$ ipython --no-banner

In [1]: import numpy as np

In [2]: np.set_printoptions(precision=2, suppress=True, linewidth=160, legacy="1.25")

In [3]: mat = np.loadtxt("x.csv", delimiter=",")

In [4]: print(mat)
[[-0.28 -0.26 -0.07 -0.76  0.48 -0.19]
 [ 0.61 -0.36 -0.62  0.01  0.19  0.28]
 [-0.69 -0.32 -0.22  0.34  0.12  0.5 ]
 [ 0.12  0.41  0.24 -0.38  0.02  0.79]
 [-0.24  0.27 -0.61 -0.32 -0.62 -0.06]
 [ 0.08 -0.68  0.36 -0.23 -0.57  0.14]]

In [5]: # keeps lengths

In [6]: print(round(float(np.linalg.norm(mat, 1)), 2), round(float(np.linalg.norm(mat, np.inf)), 2))
2.29 2.19

In [7]: print(np.round(np.linalg.norm(mat) ** 2 / np.linalg.norm(mat, 2) ** 2, 2))
6.0

In [8]: print(round(mat[2] @ mat[4], 2))
-0.0

In [9]: print(round(np.linalg.norm(mat, "nuc"), 2))
6.0

In [10]: print(round(float(np.linalg.norm(mat[2] - mat[4])), 2))
1.41

In [11]: rng = np.random.default_rng(9598)

In [12]: z = rng.permutation(6)

In [13]: print(z)
[5 4 0 2 1 3]

In [14]: Y = mat[z][:, z]

In [15]: print(np.sort(np.abs(np.linalg.eigvals(Y))))
[1. 1. 1. 1. 1. 1.]

In [16]: print(Y)
[[ 0.14 -0.57  0.08  0.36 -0.68 -0.23]
 [-0.06 -0.62 -0.24 -0.61  0.27 -0.32]
 [-0.19  0.48 -0.28 -0.07 -0.26 -0.76]
 [ 0.5   0.12 -0.69 -0.22 -0.32  0.34]
 [ 0.28  0.19  0.61 -0.62 -0.36  0.01]
 [ 0.79  0.02  0.12  0.24  0.41 -0.38]]

In [17]: print(np.linalg.norm(mat, axis=0))
[1. 1. 1. 1. 1. 1.]

In [18]: print(round(mat[:, 4] @ mat[:, 2], 2))
-0.0

In [19]: print(np.round(mat @ mat.T, 2) + 0)
[[1. 0. 0. 0. 0. 0.]
 [0. 1. 0. 0. 0. 0.]
 [0. 0. 1. 0. 0. 0.]
 [0. 0. 0. 1. 0. 0.]
 [0. 0. 0. 0. 1. 0.]
 [0. 0. 0. 0. 0. 1.]]

In [20]: print(np.linalg.pinv(mat))
[[-0.28  0.61 -0.69  0.12 -0.24  0.08]
 [-0.26 -0.36 -0.32  0.41  0.27 -0.68]
 [-0.07 -0.62 -0.22  0.24 -0.61  0.36]
 [-0.76  0.01  0.34 -0.38 -0.32 -0.23]
 [ 0.48  0.19  0.12  0.02 -0.62 -0.57]
 [-0.19  0.28  0.5   0.79 -0.06  0.14]]

In [21]: print(np.linalg.svd(mat, compute_uv=False))
[1. 1. 1. 1. 1. 1.]

In [22]: K = np.load("dump.npy")

In [23]: print(K)
[[0 0 1 0 1 0 0 0]
 [0 0 0 0 0 0 0 1]
 [1 0 0 1 1 1 0 0]
 [0 0 1 0 0 0 0 0]
 [1 0 1 0 0 1 0 1]
 [0 0 1 0 1 0 0 0]
 [0 0 0 0 0 0 0 1]
 [0 1 0 0 1 0 1 0]]

In [24]: # symmetric, so the eigenvalues are real

In [25]: Uu, s, Vh = np.linalg.svd(K)

In [26]: evecs = Vh[:(s > 1e-8).sum()]

In [27]: x = K[7] + 4 * K[0] + rng.integers(2) * np.eye(8)[0]

In [28]: print(x)
[1. 1. 4. 0. 5. 0. 1. 0.]

In [29]: print(np.linalg.matrix_rank(np.vstack([K, x])))
7

In [30]: print(np.argwhere(np.triu(K)))
[[0 2]
 [0 4]
 [1 7]
 [2 3]
 [2 4]
 [2 5]
 [4 5]
 [4 7]
 [6 7]]

In [31]: print(np.trace(K @ K @ K) // 6)
2

In [32]: print(K @ K)
[[2 0 1 1 1 2 0 1]
 [0 1 0 0 1 0 1 0]
 [1 0 4 0 2 1 0 1]
 [1 0 0 1 1 1 0 0]
 [1 1 2 1 4 1 1 0]
 [2 0 1 1 1 2 0 1]
 [0 1 0 0 1 0 1 0]
 [1 0 1 0 0 1 0 3]]

In [33]: low = np.diag(K.sum(axis=1)) - K

In [34]: print(np.round(np.linalg.eigvalsh(low), 2) + 0)
[0.   0.34 1.   1.08 2.   3.36 4.83 5.4 ]

In [35]: print(np.linalg.matrix_rank(low))
7

In [36]: print(round(np.linalg.det(low[1:, 1:])))
8

In [37]: print(low @ np.ones(8))
[0. 0. 0. 0. 0. 0. 0. 0.]

In [38]: print(low)
[[ 2  0 -1  0 -1  0  0  0]
 [ 0  1  0  0  0  0  0 -1]
 [-1  0  4 -1 -1 -1  0  0]
 [ 0  0 -1  1  0  0  0  0]
 [-1  0 -1  0  4 -1  0 -1]
 [ 0  0 -1  0 -1  2  0  0]
 [ 0  0  0  0  0  0  1 -1]
 [ 0 -1  0  0 -1  0 -1  3]]

In [39]: print(np.round(low @ np.linalg.pinv(low) @ low, 2) + 0)
[[ 2.  0. -1.  0. -1.  0.  0.  0.]
 [ 0.  1.  0.  0.  0.  0.  0. -1.]
 [-1.  0.  4. -1. -1. -1.  0.  0.]
 [ 0.  0. -1.  1.  0.  0.  0.  0.]
 [-1.  0. -1.  0.  4. -1.  0. -1.]
 [ 0.  0. -1.  0. -1.  2.  0.  0.]
 [ 0.  0.  0.  0.  0.  0.  1. -1.]
 [ 0. -1.  0.  0. -1.  0. -1.  3.]]

In [40]: print(np.abs(np.diag(np.linalg.qr(low)[1])) > 1e-9)
[ True  True  True  True  True  True  True False]

In [41]: print(np.allclose(low[:-1].T @ np.linalg.lstsq(low[:-1].T, low[-1])[0], low[-1]))
True

In [42]: M = np.load("test3.npy")

In [43]: print(M)
[[1 1 0 2 2 1 0 2 1 0 1 0]
 [1 1 1 0 2 2 1 0 2 1 0 1]
 [0 1 1 1 0 2 2 1 0 2 1 0]
 [2 0 1 1 1 0 2 2 1 0 2 1]
 [2 2 0 1 1 1 0 2 2 1 0 2]
 [1 2 2 0 1 1 1 0 2 2 1 0]
 [0 1 2 2 0 1 1 1 0 2 2 1]
 [2 0 1 2 2 0 1 1 1 0 2 2]
 [1 2 0 1 2 2 0 1 1 1 0 2]
 [0 1 2 0 1 2 2 0 1 1 1 0]
 [1 0 1 2 0 1 2 2 0 1 1 1]
 [0 1 0 1 2 0 1 2 2 0 1 1]]

In [44]: t3 = np.stack([M, 3 * M, M[::-1]])

In [45]: print(np.linalg.norm(t3, axis=(1, 2)))
[15.36 46.09 15.36]

In [46]: print(t3.sum(axis=0))
[[ 4  5  0  9 10  4  1 10  6  0  5  1]
 [ 5  4  5  2  8  9  6  2  8  5  1  5]
 [ 0  5  6  4  1 10 10  4  1  9  5  0]
 [ 9  2  4  5  6  2  8  9  5  1  8  6]
 [10  8  1  6  6  4  1  9  9  4  2 10]
 [ 4  9 10  2  4  5  5  1  8 10  6  1]
 [ 1  6 10  8  1  5  5  4  2 10  9  4]
 [10  2  4  9  9  1  4  6  6  1  8 10]
 [ 6  8  1  5  9  8  2  6  5  4  2  9]
 [ 0  5  9  1  4 10 10  1  4  6  5  0]
 [ 5  1  5  8  2  6  9  8  2  5  4  5]
 [ 1  5  0  6 10  1  4 10  9  0  5  4]]

In [47]: def softmax(z):
    ...:     e = np.exp(z - z.max(axis=-1, keepdims=True))
    ...:     return e / e.sum(axis=-1, keepdims=True)
    ...: 

In [48]: print(softmax(mat).sum(axis=1))
[1. 1. 1. 1. 1. 1.]

In [49]: print(np.round(softmax(10 * mat[2]), 2) + 0)
[0.   0.   0.   0.17 0.02 0.81]

In [50]: att = mat @ mat.T / np.sqrt(6)

In [51]: print(softmax(att).round(6).argmax(axis=1))
[0 1 2 3 4 5]

In [52]: print(softmax(att)[2] @ mat)
[-0.12 -0.17 -0.16 -0.18 -0.05  0.26]

In [53]: print(softmax(att))
[[0.23 0.15 0.15 0.15 0.15 0.15]
 [0.15 0.23 0.15 0.15 0.15 0.15]
 [0.15 0.15 0.23 0.15 0.15 0.15]
 [0.15 0.15 0.15 0.23 0.15 0.15]
 [0.15 0.15 0.15 0.15 0.23 0.15]
 [0.15 0.15 0.15 0.15 0.15 0.23]]

In [54]: print(softmax(att + np.triu(np.full(att.shape, -np.inf), 1)))
[[1.   0.   0.   0.   0.   0.  ]
 [0.4  0.6  0.   0.   0.   0.  ]
 [0.29 0.29 0.43 0.   0.   0.  ]
 [0.22 0.22 0.22 0.33 0.   0.  ]
 [0.18 0.18 0.18 0.18 0.27 0.  ]
 [0.15 0.15 0.15 0.15 0.15 0.23]]
